$ python3 -q
>>> import numpy as np
>>> from numpy import linalg as LA
>>> np.set_printoptions(suppress=True, linewidth=200)
>>> tidy = lambda a: np.round(a, 2) + 0
>>> data = np.abs(np.array([[3, 3, 2, 2, 0, 2, 0, 0, 0, 3, 1, 3],
...     [2, 1, 3, 2, 1, 3, 1, 1, 3, 1, 1, 2],
...     [0, 3, 0, 1, 1, 0, 3, 1, 1, 0, 2, 0],
...     [3, 2, 0, 1, 2, 0, 3, 1, 2, 1, 2, 2],
...     [0, 0, 3, 2, 3, 1, 2, 1, 0, 3, 3, 0],
...     [2, 1, 3, 2, 3, 0, 2, 2, 2, 1, 1, 3],
...     [1, 1, 2, 1, 1, 3, 2, 2, 0, 1, 1, 3],
...     [0, 2, 2, 3, 0, 3, 3, 0, 3, 0, 2, 3],
...     [3, 1, 3, 2, 3, 2, 1, 1, 3, 3, 1, 3],
...     [1, 3, 0, 2, 3, 0, 2, 3, 3, 0, 0, 2],
...     [3, 0, 0, 1, 1, 1, 2, 2, 3, 1, 0, 1],
...     [0, 1, 3, 3, 3, 2, 2, 2, 0, 1, 1, 0]])) + np.eye(12)
>>> data = data / data.sum(axis=1, keepdims=True)
>>> print(tidy(data))
[[0.2  0.15 0.1  0.1  0.   0.1  0.   0.   0.   0.15 0.05 0.15]
 [0.09 0.09 0.14 0.09 0.05 0.14 0.05 0.05 0.14 0.05 0.05 0.09]
 [0.   0.23 0.08 0.08 0.08 0.   0.23 0.08 0.08 0.   0.15 0.  ]
 [0.15 0.1  0.   0.1  0.1  0.   0.15 0.05 0.1  0.05 0.1  0.1 ]
 [0.   0.   0.16 0.11 0.21 0.05 0.11 0.05 0.   0.16 0.16 0.  ]
 [0.09 0.04 0.13 0.09 0.13 0.04 0.09 0.09 0.09 0.04 0.04 0.13]
 [0.05 0.05 0.11 0.05 0.05 0.16 0.16 0.11 0.   0.05 0.05 0.16]
 [0.   0.09 0.09 0.14 0.   0.14 0.14 0.05 0.14 0.   0.09 0.14]
 [0.11 0.04 0.11 0.07 0.11 0.07 0.04 0.04 0.15 0.11 0.04 0.11]
 [0.05 0.15 0.   0.1  0.15 0.   0.1  0.15 0.15 0.05 0.   0.1 ]
 [0.19 0.   0.   0.06 0.06 0.06 0.12 0.12 0.19 0.06 0.06 0.06]
 [0.   0.05 0.16 0.16 0.16 0.11 0.11 0.11 0.   0.05 0.05 0.05]]
>>> print(tidy((data + data.T) / 2))
[[0.2  0.12 0.05 0.12 0.   0.09 0.03 0.   0.06 0.1  0.12 0.08]
 [0.12 0.09 0.18 0.1  0.02 0.09 0.05 0.07 0.09 0.1  0.02 0.07]
 [0.05 0.18 0.08 0.04 0.12 0.07 0.17 0.08 0.09 0.   0.08 0.08]
 [0.12 0.1  0.04 0.1  0.1  0.04 0.1  0.09 0.09 0.08 0.08 0.13]
 [0.   0.02 0.12 0.1  0.21 0.09 0.08 0.03 0.06 0.15 0.11 0.08]
 [0.09 0.09 0.07 0.04 0.09 0.04 0.12 0.11 0.08 0.02 0.05 0.12]
 [0.03 0.05 0.17 0.1  0.08 0.12 0.16 0.12 0.02 0.08 0.09 0.13]
 [0.   0.07 0.08 0.09 0.03 0.11 0.12 0.05 0.09 0.08 0.11 0.12]
 [0.06 0.09 0.09 0.09 0.06 0.08 0.02 0.09 0.15 0.13 0.11 0.06]
 [0.1  0.1  0.   0.08 0.15 0.02 0.08 0.08 0.13 0.05 0.03 0.08]
 [0.12 0.02 0.08 0.08 0.11 0.05 0.09 0.11 0.11 0.03 0.06 0.06]
 [0.08 0.07 0.08 0.13 0.08 0.12 0.13 0.12 0.06 0.08 0.06 0.05]]
>>> print(tidy(LA.matrix_power(data, 2)))
[[0.09 0.11 0.08 0.1  0.09 0.06 0.09 0.07 0.08 0.06 0.06 0.09]
 [0.08 0.09 0.1  0.09 0.09 0.07 0.1  0.07 0.09 0.06 0.07 0.09]
 [0.08 0.07 0.09 0.08 0.07 0.1  0.12 0.07 0.1  0.06 0.07 0.09]
 [0.09 0.07 0.09 0.09 0.08 0.09 0.09 0.07 0.07 0.08 0.07 0.1 ]
 [0.06 0.08 0.07 0.09 0.11 0.05 0.14 0.09 0.09 0.06 0.09 0.07]
 [0.06 0.09 0.1  0.1  0.1  0.07 0.11 0.07 0.07 0.07 0.08 0.08]
 [0.06 0.08 0.1  0.1  0.09 0.08 0.12 0.08 0.07 0.05 0.07 0.09]
 [0.08 0.07 0.09 0.09 0.09 0.08 0.12 0.08 0.09 0.05 0.07 0.1 ]
 [0.07 0.09 0.09 0.1  0.11 0.06 0.1  0.07 0.08 0.07 0.07 0.08]
 [0.06 0.07 0.11 0.1  0.09 0.09 0.09 0.06 0.08 0.07 0.07 0.09]
 [0.09 0.07 0.09 0.09 0.08 0.09 0.09 0.06 0.08 0.08 0.06 0.11]
 [0.06 0.09 0.09 0.1  0.1  0.06 0.14 0.08 0.08 0.05 0.09 0.08]]
>>> print(tidy((data - data.T) / 2))
[[ 0.    0.03  0.05 -0.02  0.    0.01 -0.03  0.   -0.06  0.05 -0.07  0.08]
 [-0.03  0.   -0.05  0.    0.02  0.05  0.   -0.02  0.05 -0.05  0.02  0.02]
 [-0.05  0.05  0.    0.04 -0.04 -0.07  0.06 -0.01 -0.02  0.    0.08 -0.08]
 [ 0.02  0.   -0.04  0.    0.   -0.04  0.05 -0.04  0.01 -0.02  0.02 -0.03]
 [ 0.   -0.02  0.04  0.    0.   -0.04  0.03  0.03 -0.06  0.    0.05 -0.08]
 [-0.01 -0.05  0.07  0.04  0.04  0.   -0.04 -0.02  0.01  0.02 -0.01  0.01]
 [ 0.03  0.   -0.06 -0.05 -0.03  0.04  0.   -0.02 -0.02 -0.02 -0.04  0.03]
 [ 0.    0.02  0.01  0.04 -0.03  0.02  0.02  0.    0.05 -0.08 -0.02  0.02]
 [ 0.06 -0.05  0.02 -0.01  0.06 -0.01  0.02 -0.05  0.   -0.02 -0.08  0.06]
 [-0.05  0.05  0.    0.02  0.   -0.02  0.02  0.08  0.02  0.   -0.03  0.02]
 [ 0.07 -0.02 -0.08 -0.02 -0.05  0.01  0.04  0.02  0.08  0.03  0.    0.  ]
 [-0.08 -0.02  0.08  0.03  0.08 -0.01 -0.03 -0.02 -0.06 -0.02  0.    0.  ]]
>>> print(np.allclose(data @ data.T, data.T @ data))
False
>>> print(tidy(data @ data))
[[0.09 0.11 0.08 0.1  0.09 0.06 0.09 0.07 0.08 0.06 0.06 0.09]
 [0.08 0.09 0.1  0.09 0.09 0.07 0.1  0.07 0.09 0.06 0.07 0.09]
 [0.08 0.07 0.09 0.08 0.07 0.1  0.12 0.07 0.1  0.06 0.07 0.09]
 [0.09 0.07 0.09 0.09 0.08 0.09 0.09 0.07 0.07 0.08 0.07 0.1 ]
 [0.06 0.08 0.07 0.09 0.11 0.05 0.14 0.09 0.09 0.06 0.09 0.07]
 [0.06 0.09 0.1  0.1  0.1  0.07 0.11 0.07 0.07 0.07 0.08 0.08]
 [0.06 0.08 0.1  0.1  0.09 0.08 0.12 0.08 0.07 0.05 0.07 0.09]
 [0.08 0.07 0.09 0.09 0.09 0.08 0.12 0.08 0.09 0.05 0.07 0.1 ]
 [0.07 0.09 0.09 0.1  0.11 0.06 0.1  0.07 0.08 0.07 0.07 0.08]
 [0.06 0.07 0.11 0.1  0.09 0.09 0.09 0.06 0.08 0.07 0.07 0.09]
 [0.09 0.07 0.09 0.09 0.08 0.09 0.09 0.06 0.08 0.08 0.06 0.11]
 [0.06 0.09 0.09 0.1  0.1  0.06 0.14 0.08 0.08 0.05 0.09 0.08]]
>>> print(tidy(LA.det(data)))
0.0
